$ python -q
>>> import numpy as np
>>> np.set_printoptions(precision=1, suppress=True, linewidth=160)
>>> tidy = lambda a: np.round(a, 1) + 0
>>> K = np.array([[3, -3, 0, 2, -2, -2, 3],
...     [-1, -2, -1, 3, 2, 3, 1],
...     [1, 1, 3, 1, 2, 2, 0],
...     [-3, -2, 3, -1, 0, 2, 3],
...     [3, -3, 2, -1, 2, -2, 1],
...     [2, -3, 0, 2, 3, 1, -3],
...     [-3, 2, -1, 0, -3, 1, 0],
...     [0, 0, 3, 1, -1, 3, -1],
...     [-1, -1, -2, 0, -2, 2, -1],
...     [0, 3, 1, -2, -1, 1, -2],
...     [-2, -1, -2, -3, 2, 2, 0]])
>>> K
array([[ 3, -3,  0,  2, -2, -2,  3],
       [-1, -2, -1,  3,  2,  3,  1],
       [ 1,  1,  3,  1,  2,  2,  0],
       [-3, -2,  3, -1,  0,  2,  3],
       [ 3, -3,  2, -1,  2, -2,  1],
       [ 2, -3,  0,  2,  3,  1, -3],
       [-3,  2, -1,  0, -3,  1,  0],
       [ 0,  0,  3,  1, -1,  3, -1],
       [-1, -1, -2,  0, -2,  2, -1],
       [ 0,  3,  1, -2, -1,  1, -2],
       [-2, -1, -2, -3,  2,  2,  0]])
>>> x = np.array([2, 1, 2, 1, 1, 0, 1])
>>> h = np.maximum(K @ x, 0)
>>> np.maximum(K @ x, 0) - np.maximum(-K @ x, 0)
array([  6,   0,  12,   0,   9,   3,  -9,   5, -10,   0, -10])
>>> K.T @ h
array([ 63, -42,  69,  26,  34,  12,  13])
>>> hat = K @ np.linalg.solve(K.T @ K, K.T)
>>> np.trace(hat)
np.float64(7.0)
>>> tidy(np.linalg.eigvalsh(hat))
array([0., 0., 0., 0., 1., 1., 1., 1., 1., 1., 1.])
>>> np.allclose(hat @ hat, hat)
True
>>> tidy(hat @ K[:, 5])
array([-2.,  3.,  2.,  2., -2.,  1.,  1.,  3.,  2.,  1.,  2.])
>>> tidy(hat)
array([[ 0.8,  0.1,  0. , -0.1,  0.2, -0.2, -0.1,  0.1,  0.2, -0.1, -0.1],
       [ 0.1,  0.7,  0.2,  0. , -0.2,  0.1,  0. ,  0. ,  0. , -0.3,  0.1],
       [ 0. ,  0.2,  0.6,  0. ,  0. , -0.1, -0.2,  0.2, -0.2,  0.2,  0. ],
       [-0.1,  0. ,  0. ,  0.8,  0.1, -0.1,  0.1,  0.2, -0.1, -0.2,  0.1],
       [ 0.2, -0.2,  0. ,  0.1,  0.5,  0.1, -0.3,  0. , -0.1,  0. ,  0.1],
       [-0.2,  0.1, -0.1, -0.1,  0.1,  0.8, -0.1,  0.2,  0.1, -0.1, -0.1],
       [-0.1,  0. , -0.2,  0.1, -0.3, -0.1,  0.4,  0.1,  0.1,  0. , -0.1],
       [ 0.1,  0. ,  0.2,  0.2,  0. ,  0.2,  0.1,  0.6,  0.2,  0.2, -0.2],
       [ 0.2,  0. , -0.2, -0.1, -0.1,  0.1,  0.1,  0.2,  0.6,  0.1,  0.2],
       [-0.1, -0.3,  0.2, -0.2,  0. , -0.1,  0. ,  0.2,  0.1,  0.5,  0.1],
       [-0.1,  0.1,  0. ,  0.1,  0.1, -0.1, -0.1, -0.2,  0.2,  0.1,  0.8]])
>>> A = np.loadtxt("case16.csv", delimiter=",")
>>> tidy(A)
array([[ 0.8,  0.4,  0.2, -0.1],
       [ 0.4,  1.1, -0.7,  0.6],
       [ 0.2, -0.7, -0.4, -0.9],
       [-0.1,  0.6, -0.9,  0.5]])
>>> np.argsort(-np.linalg.norm(A, axis=0).round(6), kind="stable")[:3]
array([1, 2, 3])
>>> np.linalg.cond(A) > 100
np.True_
>>> tidy(np.linalg.norm(A, 2) / np.linalg.norm(A))
np.float64(0.8)
>>> np.linalg.matrix_rank(A, rtol=0.1)
np.int64(3)
>>> rng = np.random.default_rng(67)
>>> lab = rng.permutation(4)
>>> lab
array([2, 3, 1, 0])
>>> A2 = A[lab][:, lab]
>>> np.allclose(A2, A)
False
>>> tidy(np.diag(A2))
array([-0.4,  0.5,  1.1,  0.8])
>>> U, sig, Vt = np.linalg.svd(A)
>>> V = Vt[:(sig > 1e-8).sum()]
>>> x = A[1] + 5 * A[3] + rng.integers(2) * np.eye(4)[3]
>>> tidy(x)
array([-0.2,  4.1, -5.2,  3. ])
>>> tidy(np.diag(V.T @ V))
array([0.8, 0.6, 1. , 0.6])
>>> tidy(np.linalg.norm(x - V.T @ V @ x))
np.float64(0.0)
>>> tidy(V.T @ V)
array([[ 0.8,  0.3,  0.1, -0.3],
       [ 0.3,  0.6, -0.1,  0.4],
       [ 0.1, -0.1,  1. ,  0.1],
       [-0.3,  0.4,  0.1,  0.6]])
>>> A2 = np.array([[9], [7], [-7], [2], [2]])
>>> cent = np.array([[7, 6, 0, 4, 1, 0]])
>>> data = A2 @ cent
>>> data
array([[ 63,  54,   0,  36,   9,   0],
       [ 49,  42,   0,  28,   7,   0],
       [-49, -42,   0, -28,  -7,   0],
       [ 14,  12,   0,   8,   2,   0],
       [ 14,  12,   0,   8,   2,   0]])
>>> r = np.linalg.matrix_rank(data)
>>> r
np.int64(1)
>>> ns = np.linalg.svd(data)[2][r:].T
>>> np.linalg.matrix_rank(data.T @ data), np.linalg.matrix_rank(data @ data.T)
(np.int64(1), np.int64(1))
